$ ipython --no-banner

In [1]: import numpy as np

In [2]: np.set_printoptions(precision=3, suppress=True, linewidth=100, floatmode="fixed")

In [3]: def rnd(a):
   ...:     return np.round(a, 3) + 0
   ...: 

In [4]: data = np.load("out14.npy")

In [5]: data
Out[5]: 
array([[83,  1,  1,  3],
       [ 2, 61,  3,  2],
       [ 2,  0, 60,  2],
       [ 2,  2,  0, 23]])

In [6]: out = np.linalg.inv(data)

In [7]: np.allclose(out, data.T)
Out[7]: False

In [8]: rnd(np.linalg.cond(data))
Out[8]: np.float64(3.656)

In [9]: rnd(np.linalg.det(data) * np.linalg.det(out))
Out[9]: np.float64(1.0)

In [10]: rnd(np.linalg.inv(out))
Out[10]: 
array([[83.000,  1.000,  1.000,  3.000],
       [ 2.000, 61.000,  3.000,  2.000],
       [ 2.000,  0.000, 60.000,  2.000],
       [ 2.000,  2.000,  0.000, 23.000]])

In [11]: rnd(out)
Out[11]: 
array([[ 0.012,  0.000,  0.000, -0.002],
       [ 0.000,  0.016, -0.001, -0.001],
       [ 0.000,  0.000,  0.017, -0.001],
       [-0.001, -0.001,  0.000,  0.044]])

In [12]: rnd(np.linalg.slogdet(data)[0])
Out[12]: np.float64(1.0)

In [13]: (np.abs(out) > 1e-9).astype(int)
Out[13]: 
array([[1, 1, 1, 1],
       [1, 1, 1, 1],
       [1, 1, 1, 1],
       [1, 1, 1, 1]])

In [14]: vec = np.array([-8, -3, -1, 9])

In [15]: y = data @ vec

In [16]: y
Out[16]: array([-641, -184,  -58,  185])

In [17]: rnd(np.linalg.solve(data, y))
Out[17]: array([-8.000, -3.000, -1.000,  9.000])

In [18]: np.count_nonzero(data)
Out[18]: np.int64(14)

In [19]: np.unravel_index(np.abs(data).argmax(), data.shape)
Out[19]: (np.int64(0), np.int64(0))

In [20]: data.sum(axis=0)
Out[20]: array([89, 64, 64, 30])

In [21]: np.diff(data, axis=0)
Out[21]: 
array([[-81,  60,   2,  -1],
       [  0, -61,  57,   0],
       [  0,   2, -60,  21]])

In [22]: data - data[0]
Out[22]: 
array([[  0,   0,   0,   0],
       [-81,  60,   2,  -1],
       [-81,  -1,  59,  -1],
       [-81,   1,  -1,  20]])

In [23]: rnd(np.linalg.norm(data))
Out[23]: np.float64(121.585)

In [24]: data.shape
Out[24]: (4, 4)

In [25]: vals, evecs = np.linalg.eig(data)

In [26]: rnd(np.sort(np.linalg.eigvals(np.linalg.inv(data))))
Out[26]: array([0.012, 0.016, 0.017, 0.044])

In [27]: rnd(data @ evecs[:, 0] - vals[0] * evecs[:, 0])
Out[27]: array([0.000, 0.000, 0.000, 0.000])

In [28]: rnd(np.sort(np.linalg.eigvals(data.T)))
Out[28]: array([22.812, 59.901, 60.983, 83.304])

In [29]: rnd(vals)
Out[29]: array([22.812, 83.304, 60.983, 59.901])
